% ipython --no-banner

In [1]: import numpy as np

In [2]: np.set_printoptions(precision=2, suppress=True, linewidth=120, sign=" ")

In [3]: rd = lambda a: np.round(a, 2) + 0

In [4]: X = np.loadtxt("case9.csv", delimiter=",")

In [5]: X
Out[5]: 
array([[  5.,   6.,   7.,   8.,   9.,  10.,  11.,  12.],
       [ 13.,  14.,  15.,  16.,  17.,  18.,  19.,  20.],
       [ 21.,  22.,  23.,  24.,  25.,  26.,  27.,  28.],
       [ 29.,  30.,  31.,  32.,  33.,  34.,  35.,  36.],
       [ 37.,  38.,  39.,  40.,  41.,  42.,  43.,  44.],
       [ 45.,  46.,  47.,  48.,  49.,  50.,  51.,  52.],
       [ 53.,  54.,  55.,  56.,  57.,  58.,  59.,  60.],
       [ 61.,  62.,  63.,  64.,  65.,  66.,  67.,  68.]])

In [6]: r = np.linalg.matrix_rank(X)

In [7]: r
Out[7]: np.int64(2)

In [8]: null = np.linalg.svd(X)[2][r:].T

In [9]: np.linalg.matrix_rank(X.T @ X), np.linalg.matrix_rank(X @ X.T)
Out[9]: (np.int64(2), np.int64(2))

In [10]: [int(np.linalg.matrix_rank(X[:i])) for i in range(1, len(X) + 1)]
Out[10]: [1, 2, 2, 2, 2, 2, 2, 2]

In [11]: [int(np.linalg.matrix_rank(X[:, :j + 1])) for j in range(8)]
Out[11]: [1, 2, 2, 2, 2, 2, 2, 2]

In [12]: rng = np.random.default_rng(515546)

In [13]: labels = rng.permutation(8)

In [14]: labels
Out[14]: array([ 7,  0,  3,  6,  2,  4,  1,  5])

In [15]: A2 = X[labels][:, labels]

In [16]: rd(np.linalg.det(A2)), rd(np.linalg.det(X[labels]))
Out[16]: (np.float64(0.0), np.float64(0.0))

In [17]: np.allclose(A2, X)
Out[17]: False

In [18]: np.diag(A2)
Out[18]: array([ 68.,   5.,  32.,  59.,  23.,  41.,  14.,  50.])

In [19]: F = np.load("mat.npy")

In [20]: F
Out[20]: 
array([[ 0,  0,  1,  0,  1,  0,  0,  0,  0,  0,  0,  0],
       [ 0,  0,  0,  0,  0,  0,  0,  0,  1,  1,  0,  0],
       [ 1,  0,  0,  1,  1,  0,  1,  0,  0,  0,  0,  0],
       [ 0,  0,  1,  0,  0,  1,  0,  0,  0,  1,  0,  0],
       [ 1,  0,  1,  0,  0,  0,  0,  0,  1,  0,  0,  1],
       [ 0,  0,  0,  1,  0,  0,  0,  0,  0,  0,  0,  0],
       [ 0,  0,  1,  0,  0,  0,  0,  0,  1,  1,  0,  0],
       [ 0,  0,  0,  0,  0,  0,  0,  0,  1,  0,  1,  0],
       [ 0,  1,  0,  0,  1,  0,  1,  1,  0,  0,  0,  0],
       [ 0,  1,  0,  1,  0,  0,  1,  0,  0,  0,  1,  0],
       [ 0,  0,  0,  0,  0,  0,  0,  1,  0,  1,  0,  0],
       [ 0,  0,  0,  0,  1,  0,  0,  0,  0,  0,  0,  0]])

In [21]: np.all(np.linalg.eigvalsh(F) > 0)
Out[21]: np.False_

In [22]: rd(np.linalg.eigvalsh(F).min())
Out[22]: np.float64(-2.81)
